% ipython --no-banner

In [1]: import numpy as np

In [2]: from numpy import linalg as LA

In [3]: np.set_printoptions(precision=3, suppress=True, linewidth=100)

In [4]: M = np.tanh(np.array([[1.8],
   ...:     [0.9],
   ...:     [-0.6],
   ...:     [-0.3],
   ...:     [0.8],
   ...:     [-1.1],
   ...:     [0.0],
   ...:     [-0.7],
   ...:     [0.6],
   ...:     [0.9],
   ...:     [0.6],
   ...:     [0.7],
   ...:     [0.7],
   ...:     [1.6],
   ...:     [0.3],
   ...:     [0.0],
   ...:     [-0.5],
   ...:     [1.3],
   ...:     [0.5],
   ...:     [-1.0],
   ...:     [2.2],
   ...:     [0.4],
   ...:     [0.6],
   ...:     [-1.6],
   ...:     [0.0],
   ...:     [0.5],
   ...:     [-1.2],
   ...:     [-0.6],
   ...:     [0.0],
   ...:     [-0.2],
   ...:     [1.0],
   ...:     [-0.7],
   ...:     [0.0],
   ...:     [0.5],
   ...:     [0.8],
   ...:     [0.9]]) @ np.array([[0.1, -0.1, 0.0]]))

In [5]: print(M)
[[ 0.178 -0.178  0.   ]
 [ 0.09  -0.09   0.   ]
 [-0.06   0.06   0.   ]
 [-0.03   0.03   0.   ]
 [ 0.08  -0.08   0.   ]
 [-0.11   0.11   0.   ]
 [ 0.     0.     0.   ]
 [-0.07   0.07   0.   ]
 [ 0.06  -0.06   0.   ]
 [ 0.09  -0.09   0.   ]
 [ 0.06  -0.06   0.   ]
 [ 0.07  -0.07   0.   ]
 [ 0.07  -0.07   0.   ]
 [ 0.159 -0.159  0.   ]
 [ 0.03  -0.03   0.   ]
 [ 0.     0.     0.   ]
 [-0.05   0.05   0.   ]
 [ 0.129 -0.129  0.   ]
 [ 0.05  -0.05   0.   ]
 [-0.1    0.1    0.   ]
 [ 0.217 -0.217  0.   ]
 [ 0.04  -0.04   0.   ]
 [ 0.06  -0.06   0.   ]
 [-0.159  0.159  0.   ]
 [ 0.     0.     0.   ]
 [ 0.05  -0.05   0.   ]
 [-0.119  0.119  0.   ]
 [-0.06   0.06   0.   ]
 [ 0.     0.     0.   ]
 [-0.02   0.02   0.   ]
 [ 0.1   -0.1    0.   ]
 [-0.07   0.07   0.   ]
 [ 0.     0.     0.   ]
 [ 0.05  -0.05   0.   ]
 [ 0.08  -0.08   0.   ]
 [ 0.09  -0.09   0.   ]]

In [6]: rank = LA.matrix_rank(M)

In [7]: print(rank)
1

In [8]: N = LA.svd(M)[2][rank:].T

In [9]: print(LA.matrix_rank(M.T @ M), LA.matrix_rank(M @ M.T))
1 1

In [10]: print(M @ LA.pinv(M) @ M)
[[ 0.178 -0.178  0.   ]
 [ 0.09  -0.09   0.   ]
 [-0.06   0.06   0.   ]
 [-0.03   0.03   0.   ]
 [ 0.08  -0.08   0.   ]
 [-0.11   0.11   0.   ]
 [ 0.     0.     0.   ]
 [-0.07   0.07   0.   ]
 [ 0.06  -0.06   0.   ]
 [ 0.09  -0.09   0.   ]
 [ 0.06  -0.06   0.   ]
 [ 0.07  -0.07   0.   ]
 [ 0.07  -0.07   0.   ]
 [ 0.159 -0.159  0.   ]
 [ 0.03  -0.03   0.   ]
 [ 0.     0.     0.   ]
 [-0.05   0.05   0.   ]
 [ 0.129 -0.129  0.   ]
 [ 0.05  -0.05   0.   ]
 [-0.1    0.1    0.   ]
 [ 0.217 -0.217  0.   ]
 [ 0.04  -0.04   0.   ]
 [ 0.06  -0.06   0.   ]
 [-0.159  0.159  0.   ]
 [ 0.     0.     0.   ]
 [ 0.05  -0.05   0.   ]
 [-0.119  0.119  0.   ]
 [-0.06   0.06   0.   ]
 [ 0.     0.     0.   ]
 [-0.02   0.02   0.   ]
 [ 0.1   -0.1    0.   ]
 [-0.07   0.07   0.   ]
 [ 0.     0.     0.   ]
 [ 0.05  -0.05   0.   ]
 [ 0.08  -0.08   0.   ]
 [ 0.09  -0.09   0.   ]]

In [11]: print(np.abs(np.diag(LA.qr(M)[1])) > 1e-9)
[ True False False]

In [12]: print(round(float(np.trace(LA.pinv(M) @ M)), 3))
1.0
